$ python -q
>>> import numpy as np
>>> np.set_printoptions(precision=2, suppress=True, linewidth=100)
>>> W2 = np.array([[-2, -1, 1, 3], [2, -2, -1, -2], [-2, 2, 1, -2], [0, 1, 0, 2]])
>>> rng = np.random.default_rng(605859)
>>> feats = (rng.random((11, 4)) < 0.25) @ W2
>>> print(feats)
[[ 2 -2 -1 -2]
 [ 2 -2 -1 -2]
 [-2 -1  1  3]
 [ 2 -2 -1 -2]
 [-2 -1  1  3]
 [ 0  0  0  0]
 [ 0  0  0  0]
 [ 0  0  0  0]
 [-4  1  2  1]
 [-2  2  1 -2]
 [ 0 -3  0  1]]
>>> # rows and columns are dependent
>>> T = np.stack([feats, 3 * feats, feats[::-1]])
>>> print(np.einsum("bij,cij->bc", T, T))
[[ 114  342   22]
 [ 342 1026   66]
 [  22   66  114]]
>>> print(T.sum(axis=0))
[[  8 -11  -4  -7]
 [  6  -6  -3 -10]
 [-12  -3   6  13]
 [  8  -8  -4  -8]
 [ -8  -4   4  12]
 [  0   0   0   0]
 [ -2  -1   1   3]
 [  2  -2  -1  -2]
 [-18   3   9   7]
 [ -6   6   3 -10]
 [  2 -14  -1   2]]
>>> print(np.linalg.matrix_rank(T))
[3 3 3]
>>> print(T.shape)
(3, 11, 4)
>>> D = np.linalg.norm(feats[:, None] - feats[None], axis=-1)
>>> print(np.flatnonzero(D[8] < D.mean() / 2))
[8]
>>> print(D[8])
[7.94 7.94 3.61 7.94 3.61 4.69 4.69 4.69 0.   3.87 6.  ]
>>> print(np.linalg.matrix_rank(D ** 2))
5
>>> print(np.linalg.norm(feats - feats.mean(axis=0), axis=1))
[3.55 3.55 3.52 3.55 3.52 0.83 0.83 0.83 4.53 3.85 2.52]
>>> Ac = feats - feats.mean(axis=1)
Traceback (most recent call last):
  File "<python-input-17>", line 1, in <module>
    Ac = feats - feats.mean(axis=1)
         ~~~~~~^~~~~~~~~~~~~~~~~~~~
ValueError: operands could not be broadcast together with shapes (11,4) (11,) 
>>> Ac = feats - feats.mean(axis=0)
>>> left, sigma, Vh = np.linalg.svd(Ac, full_matrices=False)
>>> print(np.linalg.matrix_rank(Ac))
3
>>> print(Vh[0] * np.sign(Vh[0, np.abs(Vh[0]).argmax()]))
[ 0.7  -0.31 -0.35 -0.54]
>>> print(np.searchsorted(np.cumsum(sigma ** 2) / (sigma ** 2).sum(), 0.9) + 1)
2
>>> print((np.sign(left[:, 0]) == np.sign(left[0, 0])).astype(int))
[1 1 0 1 0 1 1 1 0 0 1]
>>> print(np.abs(left[:, 0]).argmax())
8
